In [1]: import numpy as np

In [2]: import numpy.linalg as la

In [3]: np.set_printoptions(precision=3, suppress=True, linewidth=120)

In [4]: J = np.loadtxt("case14.csv", delimiter=",")

In [5]: J
Out[5]: 
array([[-17.719,  -0.407,   0.207,   0.667,  -4.174,   4.706,  -7.471],
       [ -1.351,   0.51 ,   0.972,  -0.56 ,  -1.93 ,  -1.479,   2.382],
       [ -7.538,  -0.252,  -0.274,  -8.865,   1.841,   6.856,   1.475],
       [ -2.079,  -1.13 ,   0.819,   3.214,  -0.435,   7.547,   7.254],
       [  0.663,   0.375,   1.604,   3.957,  -4.939, -12.689,  -1.766],
       [-18.327,   0.324,  -1.17 ,   3.12 ,  -4.16 ,   2.787,   6.096],
       [ 16.343,   0.216,  -3.014,  -1.809,  -1.453,  -6.619,  -2.723],
       [ -3.684,  -0.883,  -1.114,  -2.968,   1.412,  14.037,  -2.118],
       [ -0.978,   0.308,   1.96 ,  -6.724,   1.018,  -5.878,   2.207],
       [ -4.352,  -0.146,  -0.586,   0.047,  -4.504,  11.815,  -3.86 ],
       [  2.979,   0.768,  -1.328,  -4.117,   1.649,   0.203,  -2.171],
       [ -4.113,  -1.344,  -0.167,  -6.33 ,  -1.229,   0.387,  -2.002],
       [ -9.241,   1.207,  -2.082,  -0.322,  -0.845,   0.475,   0.687],
       [  3.435,  -0.745,  -3.003,   1.547,  -2.01 ,  -5.124,  -4.442]])

In [6]: Xc = J - J.mean(axis=0)

In [7]: evecs = la.svd(Xc)[2][:4]

In [8]: other = Xc - Xc @ evecs.T @ evecs

In [9]: (Xc @ evecs.T).std(axis=0)
Out[9]: array([9.499, 5.974, 3.966, 3.826])

In [10]: gram = np.cov(J, rowvar=False)

In [11]: gram.shape
Out[11]: (7, 7)

In [12]: J.std(axis=0)
Out[12]: array([8.392, 0.72 , 1.504, 3.833, 2.283, 7.162, 3.911])

In [13]: np.argwhere(np.triu(np.abs(np.corrcoef(J.T)) > 0.8, 1))
Out[13]: array([], shape=(0, 2), dtype=int64)

In [14]: print(round(float(np.corrcoef(J[:, 3], J[:, 6])[0, 1]), 3))
0.085

In [15]: la.eigvalsh(gram)[::-1]
Out[15]: array([97.171, 38.436, 16.938, 15.762,  2.133,  1.119,  0.417])

In [16]: np.argsort(-J.std(axis=0).round(6), kind="stable")
Out[16]: array([0, 5, 6, 3, 4, 2, 1])

In [17]: np.median(J, axis=0)
Out[17]: array([-2.881,  0.035, -0.43 , -0.441, -1.341,  0.431, -1.884])

In [18]: np.polyfit(J[:, 3], J[:, 6], 1)
Out[18]: array([ 0.087, -0.342])

In [19]: Xc = (J - J.mean(axis=0)) / J.std(axis=0)

In [20]: np.argwhere(np.abs(Xc) > 2)
Out[20]: array([[6, 0]])

In [21]: print(Xc.std(axis=0))
[1. 1. 1. 1. 1. 1. 1.]

In [22]: beta = la.lstsq(np.delete(Xc, 2, axis=1), Xc[:, 2])[0]

In [23]: beta
Out[23]: array([-0.273, -0.198, -0.387, -0.327, -0.286,  0.41 ])

In [24]: print(np.round(1 - np.var(Xc[:, 2] - np.delete(Xc, 2, axis=1) @ beta), 3))
0.272

In [25]: m1 = np.load("data.npy")

In [26]: m1
Out[26]: 
array([[1, 0, 2, 2, 2, 3, 3, 5, 0, 2, 0, 4],
       [2, 5, 1, 4, 0, 5, 3, 1, 1, 5, 0, 3],
       [2, 1, 5, 5, 5, 5, 4, 1, 1, 2, 0, 1],
       [1, 2, 3, 1, 1, 2, 1, 1, 3, 3, 0, 5],
       [1, 0, 3, 5, 2, 1, 5, 1, 5, 4, 4, 5],
       [5, 3, 1, 0, 2, 3, 0, 5, 0, 4, 5, 5],
       [5, 1, 3, 4, 1, 0, 4, 2, 1, 2, 4, 1],
       [0, 4, 0, 3, 4, 1, 2, 5, 5, 2, 4, 1],
       [0, 1, 1, 4, 1, 0, 3, 1, 4, 1, 5, 4],
       [4, 1, 1, 2, 0, 3, 4, 0, 0, 4, 4, 2],
       [2, 0, 2, 0, 1, 4, 3, 4, 0, 4, 4, 5],
       [4, 4, 2, 1, 2, 5, 3, 5, 1, 5, 4, 1]])

In [27]: gram = m1.T @ m1

In [28]: la.eigvalsh(gram)[::-1]
Out[28]: array([920.382, 111.057,  81.642,  58.852,  52.929,  41.305,  16.169,  11.118,   6.918,   2.104,   0.467,   0.057])

In [29]: print(gram)
[[ 97  54  56  58  40  81  77  74  21  97  89  74]
 [ 54  74  32  53  39  70  52  66  41  80  60  56]
 [ 56  32  68  71  50  69  78  52  39  73  54  72]
 [ 58  53  71 117  62  72 109  57  73  88  80  83]
 [ 40  39  50  62  61  59  61  65  45  58  55  54]
 [ 81  70  69  72  59 124  92  89  31 118  71  94]
 [ 77  52  78 109  61  92 123  76  64 110  99  99]
 [ 74  66  52  57  65  89  76 125  46 100  98  95]
 [ 21  41  39  73  45  31  64  46  79  57  68  67]
 [ 97  80  73  88  58 118 110 100  57 140 109 121]
 [ 89  60  54  80  55  71  99  98  68 109 146 105]
 [ 74  56  72  83  54  94  99  95  67 121 105 149]]

In [30]: np.diag(gram)
Out[30]: array([ 97,  74,  68, 117,  61, 124, 123, 125,  79, 140, 146, 149])

In [31]: (m1 @ m1.T).shape
Out[31]: (12, 12)

In [32]: print(la.svd(m1, compute_uv=False) ** 2)
[920.382 111.057  81.642  58.852  52.929  41.305  16.169  11.118   6.918   2.104   0.467   0.057]
